In [1]: import numpy as np

In [2]: from numpy import linalg as LA

In [3]: np.set_printoptions(suppress=True, linewidth=100)

In [4]: F = np.load("x.npy")

In [5]: F
Out[5]: 
array([[1, 0, 0, 0, 0, 0],
       [0, 1, 0, 0, 0, 0],
       [0, 0, 0, 0, 0, 0],
       [0, 0, 0, 0, 0, 0],
       [0, 0, 0, 0, 3, 0],
       [0, 0, 0, 0, 0, 1]])

In [6]: LA.inv(F)
LinAlgError: Singular matrix


In [7]: np.prod(np.diag(F)), round(float(LA.det(F)), 2)
Out[7]: (np.int64(0), 0.0)

In [8]: Uu, sv, Vh = LA.svd(F)

In [9]: V = Vh[:(sv > 1e-8).sum()]

In [10]: rng = np.random.default_rng(37286)

In [11]: vec = F[4] + -2 * F[5] + rng.integers(2) * np.eye(6)[1]

In [12]: vec
Out[12]: array([ 0.,  0.,  0.,  0.,  3., -2.])

In [13]: np.allclose(V.T @ V @ vec, vec)
Out[13]: True

In [14]: LA.matrix_rank(np.vstack([F, vec]))
Out[14]: np.int64(4)

In [15]: np.diag(V.T @ V)
Out[15]: array([1., 1., 0., 0., 1., 1.])

In [16]: np.abs(np.diag(LA.qr(F)[1])) > 1e-9
Out[16]: array([ True,  True, False, False,  True,  True])

In [17]: LA.lstsq(F[:-1].T, F[-1])[2]
Out[17]: np.int32(3)

In [18]: data = np.array([[0, 0, 0, 0, 0],
    ...:     [0, 2, 0, 0, 0],
    ...:     [0, 0, 3, 0, 0],
    ...:     [0, 0, 0, 8, 0],
    ...:     [0, 0, 0, 0, 6]])

In [19]: np.einsum("ij,ji->", data, data)
Out[19]: np.int64(113)

In [20]: round(LA.det(data.T), 2)
Out[20]: np.float64(0.0)

In [21]: np.poly(data)
Out[21]: array([   1.,  -19.,  124., -324.,  288.,    0.])

In [22]: np.kron(np.eye(2, dtype=int), data)
Out[22]: 
array([[0, 0, 0, 0, 0, 0, 0, 0, 0, 0],
       [0, 2, 0, 0, 0, 0, 0, 0, 0, 0],
       [0, 0, 3, 0, 0, 0, 0, 0, 0, 0],
       [0, 0, 0, 8, 0, 0, 0, 0, 0, 0],
       [0, 0, 0, 0, 6, 0, 0, 0, 0, 0],
       [0, 0, 0, 0, 0, 0, 0, 0, 0, 0],
       [0, 0, 0, 0, 0, 0, 2, 0, 0, 0],
       [0, 0, 0, 0, 0, 0, 0, 3, 0, 0],
       [0, 0, 0, 0, 0, 0, 0, 0, 8, 0],
       [0, 0, 0, 0, 0, 0, 0, 0, 0, 6]])

In [23]: Uu, sv, Vh = LA.svd(data)

In [24]: sv
Out[24]: array([8., 6., 3., 2., 0.])

In [25]: np.argmax(sv[:-1] / (sv[1:] + 1e-6)) + 1
Out[25]: np.int64(4)

In [26]: out = Uu[:, :4] @ np.diag(sv[:4]) @ Vh[:4]

In [27]: np.abs(data - out).max()
Out[27]: np.float64(0.0)

In [28]: out
Out[28]: 
array([[0., 0., 0., 0., 0.],
       [0., 2., 0., 0., 0.],
       [0., 0., 3., 0., 0.],
       [0., 0., 0., 8., 0.],
       [0., 0., 0., 0., 6.]])

In [29]: round(LA.norm(data - out) / LA.norm(data), 2)
Out[29]: np.float64(0.0)

In [30]: mat = np.loadtxt("arr.csv", delimiter=",")

In [31]: mat.round(2)
Out[31]: 
array([[ 1.11,  0.16,  0.97, -0.02,  0.05],
       [ 0.16,  0.63, -0.04, -0.47, -0.37],
       [ 0.97, -0.04,  0.92,  0.17, -0.02],
       [-0.02, -0.47,  0.17,  0.44, -0.06],
       [ 0.05, -0.37, -0.02, -0.06,  1.9 ]])

In [32]: np.round(LA.eigvals(mat), 2) + 0
Out[32]: array([1., 2., 2., 0., 0.])

In [33]: round(float(np.einsum("ij,ji->", mat, mat)), 2)
Out[33]: 9.0

In [34]: round(float(LA.det(mat.T)), 2)
Out[34]: -0.0

In [35]: Uu, sv, Vh = LA.svd(mat)

In [36]: sv.round(2) + 0
Out[36]: array([2., 2., 1., 0., 0.])

In [37]: out = Uu[:, :3] @ np.diag(sv[:3]) @ Vh[:3]

In [38]: round(LA.norm(mat - out) / LA.norm(mat), 2)
Out[38]: np.float64(0.0)

In [39]: round(float(LA.norm(mat - out, 2)), 2), round(float(sv[3]), 2)
Out[39]: (0.0, 0.0)

In [40]: round(LA.norm(mat, 1), 2), np.round(LA.norm(mat, np.inf), 2)
Out[40]: (np.float64(2.39), np.float64(2.39))

In [41]: round(float(LA.norm(mat) ** 2 / LA.norm(mat, 2) ** 2), 2)
Out[41]: 2.25

In [42]: np.round(mat[1] @ mat[3], 2)
Out[42]: np.float64(-0.5)

In [43]: LA.norm(mat, axis=1).argmax()
Out[43]: np.int64(4)

In [44]: np.round(LA.norm(mat[1] - mat[3]), 2)
Out[44]: np.float64(1.49)

In [45]: round(LA.norm(mat, "nuc"), 2)
Out[45]: np.float64(5.0)

In [46]: np.round(LA.norm(mat, axis=1), 2)
Out[46]: array([1.48, 0.88, 1.35, 0.67, 1.93])

In [47]: A = np.loadtxt("block18.csv", delimiter=",")

In [48]: A
Out[48]: 
array([[ 0.,  2.,  2., -2., -1.],
       [-1.,  1., -1.,  2., -2.],
       [ 2., -1., -1.,  0., -2.],
       [ 2., -1., -1.,  0., -2.]])

In [49]: rank = LA.matrix_rank(A)

In [50]: rank
Out[50]: np.int64(3)

In [51]: ns = LA.svd(A)[2][rank:].T

In [52]: LA.matrix_rank(A.T @ A), LA.matrix_rank(A @ A.T)
Out[52]: (np.int64(3), np.int64(3))

In [53]: np.allclose(A @ ns, 0)
Out[53]: True

In [54]: [int(LA.matrix_rank(np.delete(A, i, axis=0))) for i in range(4)]
Out[54]: [2, 2, 3, 3]

In [55]: ns.shape
Out[55]: (5, 2)

In [56]: np.round(A @ ns, 2) + 0
Out[56]: 
array([[0., 0.],
       [0., 0.],
       [0., 0.],
       [0., 0.]])

In [57]: np.allclose(F, F.T)
Out[57]: True

In [58]: LA.matrix_power(F, 3)
Out[58]: 
array([[ 1,  0,  0,  0,  0,  0],
       [ 0,  1,  0,  0,  0,  0],
       [ 0,  0,  0,  0,  0,  0],
       [ 0,  0,  0,  0,  0,  0],
       [ 0,  0,  0,  0, 27,  0],
       [ 0,  0,  0,  0,  0,  1]])

In [59]: F.inv()
AttributeError: 'numpy.ndarray' object has no attribute 'inv'


In [60]: F @ F
Out[60]: 
array([[1, 0, 0, 0, 0, 0],
       [0, 1, 0, 0, 0, 0],
       [0, 0, 0, 0, 0, 0],
       [0, 0, 0, 0, 0, 0],
       [0, 0, 0, 0, 9, 0],
       [0, 0, 0, 0, 0, 1]])

In [61]: np.round(np.sort(np.abs(LA.eigvals(F))), 2)
Out[61]: array([0., 0., 1., 1., 1., 3.])

In [62]: (F + F.T) / 2
Out[62]: 
array([[1., 0., 0., 0., 0., 0.],
       [0., 1., 0., 0., 0., 0.],
       [0., 0., 0., 0., 0., 0.],
       [0., 0., 0., 0., 0., 0.],
       [0., 0., 0., 0., 3., 0.],
       [0., 0., 0., 0., 0., 1.]])

In [63]: np.allclose(F @ F.T, F.T @ F)
Out[63]: True

In [64]: LA.determinant(F)
AttributeError: module 'numpy.linalg' has no attribute 'determinant'


In [65]: out = A / LA.norm(A, axis=1)
ValueError: operands could not be broadcast together with shapes (4,5) (4,) 


In [66]: out = A / LA.norm(A, axis=1, keepdims=True)

In [67]: G = out @ out.T

In [68]: G.round(2)
Out[68]: 
array([[ 1.  , -0.17, -0.18, -0.18],
       [-0.17,  1.  ,  0.19,  0.19],
       [-0.18,  0.19,  1.  ,  1.  ],
       [-0.18,  0.19,  1.  ,  1.  ]])

In [69]: G[3].round(2)
Out[69]: array([-0.18,  0.19,  1.  ,  1.  ])

In [70]: feats = np.load("test15.npy")

In [71]: feats
Out[71]: 
array([[ 3, 10,  4],
       [10,  8, 13],
       [12, 16, 15],
       [16, 17, 20],
       [13,  5, 17],
       [ 7, 11,  9],
       [ 8, 15, 10],
       [12, 16, 15],
       [ 2,  6,  3],
       [13,  5, 17],
       [15, 13, 19],
       [11, 12, 14],
       [ 4, 14,  5],
       [ 2,  6,  3],
       [ 8, 15, 10],
       [ 4, 14,  5],
       [ 8, 15, 10],
       [12, 16, 15],
       [ 7, 11,  9],
       [12, 16, 15],
       [15, 13, 19],
       [15, 13, 19],
       [ 8, 15, 10],
       [16, 17, 20],
       [15, 13, 19],
       [ 6,  7,  8],
       [ 3, 10,  4],
       [16, 17, 20]])

In [72]: Xc = (feats - feats.mean(axis=0)) / feats.std(axis=0)

In [73]: Xc.std(axis=0)
Out[73]: array([1., 1., 1.])

In [74]: np.argwhere(np.abs(Xc) > 2)
Out[74]: array([], shape=(0, 2), dtype=int64)

In [75]: c = LA.lstsq(np.delete(Xc, 0, axis=1), Xc[:, 0])[0]

In [76]: np.abs(c).argmax()
Out[76]: np.int64(1)

In [77]: c.round(2)
Out[77]: array([0.04, 0.98])

In [78]: 1 - np.var(Xc[:, 0] - np.delete(Xc, 0, axis=1) @ c)
Out[78]: np.float64(1.0)

In [79]: out = feats + rng.integers(-2, 3, (28, 2)) @ rng.integers(-2, 3, (2, 3))

In [80]: out
Out[80]: 
array([[ 1, 14,  5],
       [10,  8, 14],
       [10, 20, 16],
       [13, 23, 22],
       [15,  1, 17],
       [ 4, 17, 10],
       [ 6, 19, 10],
       [15, 10, 14],
       [ 3,  4,  1],
       [12,  7, 16],
       [18,  7, 17],
       [11, 12, 15],
       [ 5, 12,  3],
       [ 3,  4,  4],
       [ 7, 17, 12],
       [ 5, 12,  4],
       [11,  9,  9],
       [13, 14, 14],
       [ 5, 15, 11],
       [12, 16, 15],
       [14, 15, 19],
       [14, 15, 19],
       [10, 11,  8],
       [17, 15, 19],
       [17,  9, 17],
       [ 5,  9,  7],
       [ 7,  2,  2],
       [15, 19, 21]])

In [81]: out - feats
Out[81]: 
array([[-2,  4,  1],
       [ 0,  0,  1],
       [-2,  4,  1],
       [-3,  6,  2],
       [ 2, -4,  0],
       [-3,  6,  1],
       [-2,  4,  0],
       [ 3, -6, -1],
       [ 1, -2, -2],
       [-1,  2, -1],
       [ 3, -6, -2],
       [ 0,  0,  1],
       [ 1, -2, -2],
       [ 1, -2,  1],
       [-1,  2,  2],
       [ 1, -2, -1],
       [ 3, -6, -1],
       [ 1, -2, -1],
       [-2,  4,  2],
       [ 0,  0,  0],
       [-1,  2,  0],
       [-1,  2,  0],
       [ 2, -4, -2],
       [ 1, -2, -1],
       [ 2, -4, -2],
       [-1,  2, -1],
       [ 4, -8, -2],
       [-1,  2,  1]])

In [82]: np.round(LA.svd(out - feats, compute_uv=False), 2) + 0
Out[82]: array([23.09,  4.69,  0.  ])

In [83]: LA.matrix_rank(out - feats, tol=1e-8)
Out[83]: np.int64(2)

In [84]: np.abs(out - feats).sum(axis=1)
Out[84]: 
array([ 7,  1,  7, 11,  6, 10,  6, 10,  5,  4, 11,  1,  5,  4,  5,  4, 10,  4,  8,  0,  3,  3,  8,
        4,  8,  4, 14,  4])

In [85]: dist = LA.norm(feats[:, None] - feats[None], axis=-1)

In [86]: LA.matrix_rank(dist ** 2)
Out[86]: np.int64(4)

In [87]: dist[11].round(6).argsort(kind="stable")[:4]
Out[87]: array([11,  1,  2,  7])

In [88]: np.round(LA.norm(feats, axis=1), 2)
Out[88]: 
array([11.18, 18.25, 25.  , 30.74, 21.98, 15.84, 19.72, 25.  ,  7.  , 21.98, 27.48, 21.47, 15.39,
        7.  , 19.72, 15.39, 19.72, 25.  , 15.84, 25.  , 27.48, 27.48, 19.72, 30.74, 27.48, 12.21,
       11.18, 30.74])

In [89]: np.unravel_index(dist.round(6).argmax(), dist.shape)
Out[89]: (np.int64(3), np.int64(8))
